$ python3 -q
>>> import numpy as np
>>> from numpy import linalg as LA
>>> np.set_printoptions(suppress=True, linewidth=140)
>>> K = np.array([[1.0, 0.0], [0.33, 0.67]])
>>> # triangular, det is the product of the diagonal
>>> np.round(np.einsum("ij,ji->", K, K), 2)
np.float64(1.45)
>>> np.round(LA.eigvals(K).sum().real, 2)
np.float64(1.67)
>>> round(LA.det(K.T), 2)
np.float64(0.67)
>>> np.einsum("ii->", K)
np.float64(1.67)
>>> round(LA.det(2 * K), 2), round(LA.det(K), 2)
(np.float64(2.68), np.float64(0.67))
>>> np.poly(K)
array([ 1.  , -1.67,  0.67])
>>> F = np.load("layer19.npy")
>>> F
array([[ 0.78, -4.52,  4.02],
       [ 0.33, -2.66,  1.69],
       [-0.24,  1.71,  0.77],
       [ 0.63, -4.74,  3.56],
       [-0.27,  0.89,  0.76],
       [-0.19,  0.89,  0.93],
       [-0.5 ,  3.54, -0.01],
       [ 0.02, -0.86, -1.23],
       [ 0.44, -2.22,  2.33],
       [ 1.68, -8.6 ,  4.76],
       [ 0.24, -0.95,  1.09],
       [ 0.08,  0.47, -1.99],
       [ 0.55, -3.75,  5.63],
       [ 0.06, -0.14,  1.99],
       [ 0.81, -5.17,  2.24],
       [ 0.56, -4.35,  3.13],
       [-0.48,  3.33, -1.82],
       [ 1.07, -6.91,  5.66],
       [ 0.18, -1.48,  0.43],
       [-0.7 ,  1.06, -0.07],
       [ 0.26, -0.82, -0.6 ],
       [ 0.17, -1.8 , -0.49],
       [ 0.47,  0.65, -3.34]])
>>> Xs = F - F.mean(axis=1)
Traceback (most recent call last):
  File "<python-input-13>", line 1, in <module>
    Xs = F - F.mean(axis=1)
         ~~^~~~~~~~~~~~~~~~
ValueError: operands could not be broadcast together with shapes (23,3) (23,) 
>>> Xs = F - F.mean(axis=0)
>>> U, sigma, Vt = LA.svd(Xs, full_matrices=False)
>>> np.round(Vt[0] * np.sign(Vt[0, np.abs(Vt[0]).argmax()]), 2)
array([-0.13,  0.81, -0.58])
>>> (np.sign(U[:, 0]) == np.sign(U[0, 0])).astype(int)
array([1, 1, 0, 1, 0, 0, 0, 0, 1, 1, 0, 0, 1, 0, 1, 1, 0, 1, 0, 0, 0, 0, 0])
>>> round(float((sigma ** 2).sum() ** 2 / (sigma ** 4).sum()), 2)
1.23
>>> np.round(Xs.mean(axis=0), 2) + 0
array([0., 0., 0.])
>>> B = np.array([[5, -2, -5, -2, -1, 0],
...     [3, 2, 2, 4, -9, 0],
...     [7, -8, -7, -4, 1, 8],
...     [7, 3, -9, 4, 4, 3],
...     [2, 3, 3, 3, 0, 2],
...     [-1, 1, -2, -4, -4, -3]])
>>> A = np.tril(B)
>>> A
array([[ 5,  0,  0,  0,  0,  0],
       [ 3,  2,  0,  0,  0,  0],
       [ 7, -8, -7,  0,  0,  0],
       [ 7,  3, -9,  4,  0,  0],
       [ 2,  3,  3,  3,  0,  0],
       [-1,  1, -2, -4, -4, -3]])
>>> # looks like rank 5
>>> x0 = np.array([2, 0, 0])
>>> target = F @ x0
>>> np.round(LA.pinv(F) @ F, 2) + 0
array([[1., 0., 0.],
       [0., 1., 0.],
       [0., 0., 1.]])
>>> rng = np.random.default_rng(61881)
>>> target = target + 0.05 * rng.normal(size=23)
>>> target.round(2)
array([ 1.56,  0.65, -0.42,  1.29, -0.58, -0.4 , -1.06,  0.05,  0.88,  3.39,  0.51,  0.16,  1.15,  0.17,  1.57,  1.1 , -0.95,  2.15,  0.4 ,
       -1.43,  0.55,  0.32,  0.9 ])
>>> beta, *_ = LA.lstsq(F, target)
>>> np.round(LA.norm(target - F @ beta), 2)
np.float64(0.15)
>>> np.round(F.T @ (target - F @ beta), 2) + 0
array([0., 0., 0.])
>>> U, sigma, Vt = LA.svd(A)
>>> evecs = Vt[:(sigma > 1e-8).sum()]
>>> x0 = A[5] + -1 * A[3] + rng.integers(2) * np.eye(6)[0]
>>> x0
array([-8., -2.,  7., -8., -4., -3.])
>>> LA.matrix_rank(np.vstack([A, x0]))
np.int64(5)
>>> np.round(evecs.T @ evecs, 2) + 0
array([[1.  , 0.  , 0.  , 0.  , 0.  , 0.  ],
       [0.  , 1.  , 0.  , 0.  , 0.  , 0.  ],
       [0.  , 0.  , 1.  , 0.  , 0.  , 0.  ],
       [0.  , 0.  , 0.  , 1.  , 0.  , 0.  ],
       [0.  , 0.  , 0.  , 0.  , 0.64, 0.48],
       [0.  , 0.  , 0.  , 0.  , 0.48, 0.36]])
